$ python3 -q
>>> import numpy as np
>>> from numpy import linalg as LA
>>> np.set_printoptions(precision=2, suppress=True, linewidth=200, sign=" ")
>>> data = np.array([[-6.79, 0.02, 2.25],
...     [1.41, 0.03, -0.47],
...     [1.64, -0.03, -0.53],
...     [2.32, 0.04, -0.74],
...     [-0.07, 0.05, 0.02],
...     [2.3, 0.05, -0.74],
...     [-0.34, -0.08, 0.07],
...     [2.93, 0.0, -0.94],
...     [-0.78, 0.04, 0.16],
...     [-2.85, 0.07, 1.02],
...     [-3.8, 0.02, 1.21],
...     [3.12, -0.03, -1.01],
...     [-0.78, -0.03, 0.2],
...     [1.6, 0.03, -0.54],
...     [-0.45, 0.05, 0.08],
...     [5.09, -0.07, -1.67],
...     [4.55, 0.01, -1.53],
...     [-1.96, -0.06, 0.6],
...     [-6.59, -0.03, 2.26],
...     [0.6, -0.01, -0.16],
...     [-0.83, -0.09, 0.31]])
>>> d = LA.norm(data[:, None] - data[None], axis=-1)
>>> (d + 1e9 * np.eye(21)).round(6).argmin(axis=1)
array([ 18,  13,  13,   5,   6,   3,  14,  11,  12,  10,   9,   7,   8,   2,   6,  16,  15,   9,   0,   4,  12])
>>> print(np.flatnonzero(d[2] < d.mean() / 2))
[  1   2   3   4   5   7  11  13  19]
>>> print(np.unravel_index(d.round(6).argmax(), d.shape))
(np.int64(0), np.int64(15))
>>> d.mean(axis=1).argmax()
np.int64(0)
>>> E = np.load("block9.npy")
>>> E
array([[ 7.18, -6.94,  6.78,  7.58],
       [ 3.94, -0.38,  1.52, -6.95],
       [13.28, 12.05,  2.08,  5.42],
       [ 1.96, -3.1 , -8.81, -4.8 ]])
>>> LA.svd(E, compute_uv=False)
array([ 20.  ,  14.  ,   9.8 ,   6.86])
>>> E.mean(axis=0)
array([ 6.59,  0.41,  0.39,  0.31])
>>> np.count_nonzero(E)
np.int64(16)
>>> rng = np.random.default_rng(18)
>>> labels = rng.permutation(4)
>>> Y = E[:, labels] * rng.choice([-1, 1], 4)
>>> Y
array([[ -7.18,  -6.78,   6.94,   7.58],
       [ -3.94,  -1.52,   0.38,  -6.95],
       [-13.28,  -2.08, -12.05,   5.42],
       [ -1.96,   8.81,   3.1 ,  -4.8 ]])
>>> U, _, VT = LA.svd(E.T @ Y)
>>> np.round(U @ VT, 2) + 0
array([[-1.,  0.,  0.,  0.],
       [ 0.,  0., -1.,  0.],
       [ 0., -1.,  0.,  0.],
       [ 0.,  0.,  0.,  1.]])
>>> labels
array([ 0,  2,  1,  3])
>>> np.einsum("ii->", Y)
np.float64(-25.55)
>>> round(LA.det(2 * Y), 2), round(LA.det(Y), 2)
(np.float64(301048.22), np.float64(18815.51))
>>> np.poly(Y)
array([     1.  ,     25.55,    340.87,   2649.  ,  18815.51])
>>> np.kron(np.eye(2, dtype=int), Y)
array([[ -7.18,  -6.78,   6.94,   7.58,  -0.  ,  -0.  ,   0.  ,   0.  ],
       [ -3.94,  -1.52,   0.38,  -6.95,  -0.  ,  -0.  ,   0.  ,  -0.  ],
       [-13.28,  -2.08, -12.05,   5.42,  -0.  ,  -0.  ,  -0.  ,   0.  ],
       [ -1.96,   8.81,   3.1 ,  -4.8 ,  -0.  ,   0.  ,   0.  ,  -0.  ],
       [ -0.  ,  -0.  ,   0.  ,   0.  ,  -7.18,  -6.78,   6.94,   7.58],
       [ -0.  ,  -0.  ,   0.  ,  -0.  ,  -3.94,  -1.52,   0.38,  -6.95],
       [ -0.  ,  -0.  ,  -0.  ,   0.  , -13.28,  -2.08, -12.05,   5.42],
       [ -0.  ,   0.  ,   0.  ,  -0.  ,  -1.96,   8.81,   3.1 ,  -4.8 ]])
>>> LA.eigvals(Y)
array([-11.75+7.68j, -11.75-7.68j,  -1.03+9.72j,  -1.03-9.72j])
>>> A = np.load("case8.npy")
>>> A
array([[ 1,  0,  0,  0],
       [ 2,  1,  0,  0],
       [ 0,  5,  1,  0],
       [ 0,  5,  5,  1]])
>>> LA.cond(A) > 100
np.True_
>>> round(np.log10(LA.cond(A)))
3
>>> np.argsort(-LA.norm(A, axis=0).round(6), kind="stable")[:3]
array([ 1,  2,  0])
